% ipython --no-banner

In [1]: import numpy as np

In [2]: np.set_printoptions(precision=3, suppress=True, linewidth=100)

In [3]: J = np.array([[6, 0, 0, 0, 0, 0],
   ...:     [7, -1, 0, 0, 0, 0],
   ...:     [8, 3, -1, 0, 0, 0],
   ...:     [1, 9, 3, -8, 0, 0],
   ...:     [8, -1, 0, 8, 2, 0],
   ...:     [-1, 9, -2, 4, -4, -8]])

In [4]: print(J)
[[ 6  0  0  0  0  0]
 [ 7 -1  0  0  0  0]
 [ 8  3 -1  0  0  0]
 [ 1  9  3 -8  0  0]
 [ 8 -1  0  8  2  0]
 [-1  9 -2  4 -4 -8]]

In [5]: print(np.linalg.cond(J) > 100)
True

In [6]: print(round(np.log10(np.linalg.cond(J))))
2

In [7]: print([round(float(x), 3) for x in np.linalg.svd(J, compute_uv=False)[:3]])
[15.84, 14.82, 11.995]

In [8]: Y = J / np.linalg.norm(J, axis=1, keepdims=True)

In [9]: cov = Y @ Y.T

In [10]: print(np.linalg.norm(Y, axis=1))
[1. 1. 1. 1. 1. 1.]

In [11]: print(np.argwhere(np.triu(np.abs(cov) > 0.95, 1)))
[[0 1]]

In [12]: print(round(np.degrees(np.arccos(np.clip(cov[1, 0], -1, 1))), 3))
8.13

In [13]: r0 = np.array([4, -5, 0, 7, -5, 0])

In [14]: Y = J + np.outer(r0, np.eye(6)[3])

In [15]: print(np.linalg.matrix_rank(np.linalg.inv(Y) - np.linalg.inv(J), tol=1e-8))
1

In [16]: print(Y)
[[ 6.  0.  0.  4.  0.  0.]
 [ 7. -1.  0. -5.  0.  0.]
 [ 8.  3. -1.  0.  0.  0.]
 [ 1.  9.  3. -1.  0.  0.]
 [ 8. -1.  0.  3.  2.  0.]
 [-1.  9. -2.  4. -4. -8.]]

In [17]: C = 10 * np.array([[-0.9, -0.5, -0.8, -0.7, 0.9, 0.5, 1.2],
    ...:     [0.1, -1.4, 0.4, 0.0, 0.6, -1.1, 1.0],
    ...:     [1.3, -0.6, -1.1, -1.3, -0.6, 0.2, -0.3]])

In [18]: rng = np.random.default_rng(756)

In [19]: z = rng.integers(0, 3, 28)

In [20]: m1 = C[z] + rng.normal(size=(28, 7))

In [21]: print(m1)
[[  1.003 -13.173   2.722   1.535   7.697 -10.414   9.663]
 [-10.433  -5.332  -7.492  -6.873  10.278   5.5    12.724]
 [ 12.386  -5.712  -9.595 -12.389  -5.604   2.458  -3.162]
 [ -8.934  -4.134  -7.62   -6.914   8.704   2.834  12.039]
 [ 13.509  -7.373 -12.174 -13.257  -5.104   2.538  -3.431]
 [  1.522 -15.114   4.708   0.237   5.302 -10.549  10.825]
 [ -8.917  -4.904  -7.398  -6.79    9.447   7.151  11.087]
 [  0.759 -14.051   3.724  -0.955   5.38  -11.17    9.885]
 [ 13.497  -5.25  -10.133 -13.477  -7.253   2.576  -3.148]
 [ -9.193  -6.047  -7.217  -5.096   8.29    6.448  12.466]
 [-10.233  -4.834  -7.197  -7.821   9.28    6.892  11.887]
 [ 11.351  -7.603 -11.911 -11.85   -4.953   0.608  -3.849]
 [ -9.752  -5.287  -9.159  -6.43   10.757   4.221  10.451]
 [ -8.345  -3.782  -9.158  -8.248   7.199   5.139  14.068]
 [  2.205 -15.47    4.58   -0.448   7.895 -11.603  11.834]
 [ -0.334 -12.904   5.228   0.619   6.198 -10.121   7.513]
 [  2.775 -14.95    5.617  -0.945   6.704  -9.794  10.029]
 [ 15.609  -7.381  -9.545 -12.874  -5.064   1.097  -3.362]
 [ 12.433  -6.897 -11.536 -12.547  -5.253  -0.406  -4.267]
 [ 13.379  -6.157 -10.537 -12.962  -4.886   3.786  -4.525]
 [-10.648  -4.762  -8.557  -7.117  10.091   4.631  11.184]
 [ 12.888  -6.704 -10.701 -13.918  -4.902   1.314  -1.819]
 [  0.93  -14.221   5.651   2.043   6.256 -11.997  11.584]
 [ 13.043  -6.132 -11.607 -11.857  -6.183   2.499  -4.258]
 [-10.126  -4.276  -6.858  -6.152   9.019   4.276  11.144]
 [ 14.749  -5.638  -9.521 -12.647  -7.517   0.48   -0.402]
 [ -8.567  -6.766  -5.875  -6.183   8.829   4.473  11.824]
 [  1.988 -12.086   5.347  -1.954   5.595 -12.111  10.774]]

In [22]: Y = m1 / np.linalg.norm(m1, axis=1, keepdims=True)

In [23]: cov = Y @ Y.T

In [24]: print(np.round(np.degrees(np.arccos(np.clip(cov[4, 1], -1, 1))), 3))
90.148

In [25]: print((cov - 2 * np.eye(28)).round(6).argmax(axis=1))
[14 24  8 24 23  7 10  5  2  1  6 18 20  3 16 22 14  2 11  2 24  4  5  4  1  8  1  7]
